$ python3 -q
>>> import numpy as np
>>> import numpy.linalg as la
>>> np.set_printoptions(precision=1, suppress=True, linewidth=160, floatmode="fixed")
>>> def rd(a):
...     return np.round(a, 1) + 0
... 
>>> arr = np.array([[0, -1, 3], [0, 0, 0], [0, 0, 0]])
>>> # row 0 is much longer than the rest
>>> print(arr @ arr)
[[0 0 0]
 [0 0 0]
 [0 0 0]]
>>> rd(np.sort(la.eigvals(arr)))
array([0.0, 0.0, 0.0])
>>> la.matrix_power(arr - np.diag(np.diag(arr)), 3)
array([[0, 0, 0],
       [0, 0, 0],
       [0, 0, 0]])
>>> np.argsort(-la.norm(arr, axis=0).round(6), kind="stable")[:3]
array([2, 1, 0])
>>> la.cond(arr) > 100
np.True_
>>> Uu, sv, vt = la.svd(arr)
>>> vecs = vt[:(sv > 1e-8).sum()]
>>> rng = np.random.default_rng(12509)
>>> x = arr[0] + 4 * arr[2] + rng.integers(2) * np.eye(3)[0]
>>> x
array([ 1.0, -1.0,  3.0])
>>> np.allclose(vecs.T @ vecs @ x, x)
False
>>> print(np.abs(np.diag(la.qr(arr)[1])) > 1e-9)
[False False False]
>>> rd(arr @ la.pinv(arr) @ arr)
array([[ 0.0, -1.0,  3.0],
       [ 0.0,  0.0,  0.0],
       [ 0.0,  0.0,  0.0]])
>>> la.lstsq(arr[:-1].T, arr[-1])[2]
np.int32(1)
>>> rd(np.trace(la.pinv(arr) @ arr))
np.float64(1.0)
>>> np.allclose(arr[:-1].T @ la.lstsq(arr[:-1].T, arr[-1])[0], arr[-1])
True
>>> K = np.diag(3 * np.array([-3, -5, -3, -2, 3, -3, -1])) + np.array([[-5, -5, 0, -2, 1, -1, -4],
...     [-3, 0, 3, 1, -3, 0, -2],
...     [5, 2, -3, 2, 0, -5, -1],
...     [-3, 2, 1, -3, -4, -5, 5],
...     [1, 2, 5, -1, -4, -4, -4],
...     [3, -5, 5, -1, -1, -3, 0],
...     [-3, 4, -5, 0, 3, 3, 5]])
>>> K
array([[-14,  -5,   0,  -2,   1,  -1,  -4],
       [ -3, -15,   3,   1,  -3,   0,  -2],
       [  5,   2, -12,   2,   0,  -5,  -1],
       [ -3,   2,   1,  -9,  -4,  -5,   5],
       [  1,   2,   5,  -1,   5,  -4,  -4],
       [  3,  -5,   5,  -1,  -1, -12,   0],
       [ -3,   4,  -5,   0,   3,   3,   2]])
>>> f, v = K[5], K[4]
>>> f @ f
np.int64(205)
>>> p = (f @ v) / (f @ f) * f
>>> (v - p) @ f
np.float64(0.0)
>>> la.matrix_rank(np.outer(f, v))
np.int64(1)
>>> rd(v - p)
array([ 0.1,  3.5,  3.5, -0.7,  5.3, -0.4, -4.0])
>>> print(rd(la.norm(f + v) ** 2 + la.norm(f - v) ** 2))
586.0
>>> m1 = np.loadtxt("run7.csv", delimiter=",")
>>> rd(m1)
array([[ 0.0,  0.0,  0.0,  0.0,  0.0,  0.0],
       [ 0.0,  0.4, -0.3, -0.2, -0.4,  0.0],
       [ 0.0, -0.3,  0.2,  0.1,  0.2,  0.0],
       [ 0.0, -0.2,  0.1,  0.1,  0.2,  0.0],
       [ 0.0, -0.4,  0.2,  0.2,  0.3,  0.0],
       [ 0.0,  0.0,  0.0,  0.0,  0.0,  0.0]])
>>> print([round(float(x), 1) for x in la.svd(m1, compute_uv=False)[:3]])
[1.0, 0.0, 0.0]
>>> z = rng.permutation(6)
>>> z
array([0, 5, 3, 4, 1, 2])
>>> other = m1[z][:, z]
>>> np.trace(other)
np.float64(1.0)
>>> print(rd(np.diag(other)))
[0.0 0.0 0.1 0.3 0.4 0.2]
>>> rd(other)
array([[ 0.0,  0.0,  0.0,  0.0,  0.0,  0.0],
       [ 0.0,  0.0,  0.0,  0.0,  0.0,  0.0],
       [ 0.0,  0.0,  0.1,  0.2, -0.2,  0.1],
       [ 0.0,  0.0,  0.2,  0.3, -0.4,  0.2],
       [ 0.0,  0.0, -0.2, -0.4,  0.4, -0.3],
       [ 0.0,  0.0,  0.1,  0.2, -0.3,  0.2]])
>>> np.allclose(other, m1)
False
>>> np.abs(np.diag(la.qr(m1)[1])) > 1e-9
array([ True, False, False, False, False, False])
>>> rd(m1 @ la.pinv(m1) @ m1)
array([[ 0.0,  0.0,  0.0,  0.0,  0.0,  0.0],
       [ 0.0,  0.4, -0.3, -0.2, -0.4,  0.0],
       [ 0.0, -0.3,  0.2,  0.1,  0.2,  0.0],
       [ 0.0, -0.2,  0.1,  0.1,  0.2,  0.0],
       [ 0.0, -0.4,  0.2,  0.2,  0.3,  0.0],
       [ 0.0,  0.0,  0.0,  0.0,  0.0,  0.0]])
>>> rd(np.trace(la.pinv(m1) @ m1))
np.float64(1.0)
>>> W0 = np.load("dump.npy")
>>> W0
array([[ 5.7, -6.1,  4.0, 14.9],
       [ 5.1, -5.3,  5.3, 14.7],
       [ 5.0, -5.8,  3.8, 15.0],
       [ 4.6, -5.2,  4.1, 15.6],
       [ 4.8, -6.4,  5.3, 14.7],
       [ 4.9, -4.4,  3.3, 13.5],
       [ 3.5, -2.2,  4.4, 13.9],
       [ 5.4, -6.8,  5.1, 15.8],
       [ 2.2, -6.4,  4.5, 14.2],
       [ 6.0, -3.7,  4.0, 13.0],
       [ 6.0, -4.2,  4.3, 16.8],
       [ 6.3, -3.0,  5.1, 16.0],
       [ 3.4, -7.3,  2.9, 14.5],
       [ 4.6, -3.0,  5.3, 14.0],
       [ 6.4, -4.0,  5.4, 14.6]])
>>> Uu, sv, vt = la.svd(W0, full_matrices=False)
>>> rd(np.abs(vt[0]))
array([0.3, 0.3, 0.3, 0.9])
>>> rd(np.cumsum(sv ** 2) / np.sum(sv ** 2))
array([1.0, 1.0, 1.0, 1.0])
>>> rd(np.sqrt((sv ** 2).sum())), rd(la.norm(W0))
(np.float64(66.0), np.float64(66.0))
>>> rd(sv / sv[0])
array([1.0, 0.1, 0.1, 0.0])
>>> print((sv > 1e-8).sum())
4
>>> Uu.shape, sv.shape, vt.shape
((15, 4), (4,), (4, 4))
>>> other = np.c_[W0[:, :1] @ np.array([[2]]), np.array([4, 0, 4, -1, 1, -1, 1, -2, 5, 4, 3, 0, 5, -5, 2])]
>>> print(other)
[[11.4  4.0]
 [10.2  0.0]
 [10.0  4.0]
 [ 9.2 -1.0]
 [ 9.6  1.0]
 [ 9.8 -1.0]
 [ 7.0  1.0]
 [10.8 -2.0]
 [ 4.4  5.0]
 [12.0  4.0]
 [12.0  3.0]
 [12.6  0.0]
 [ 6.8  5.0]
 [ 9.2 -5.0]
 [12.8  2.0]]
>>> rd(la.norm(other - W0 @ la.lstsq(W0, other)[0], axis=0))
array([0.0, 9.2])
>>> print(rd(la.norm(la.qr(W0)[0].T @ other, axis=0) ** 2 / ((other ** 2).sum(axis=0) + 1e-12)))
[1.0 0.4]
>>> rd(la.lstsq(W0, other[:, 0])[0])
array([2.0, 0.0, 0.0, 0.0])
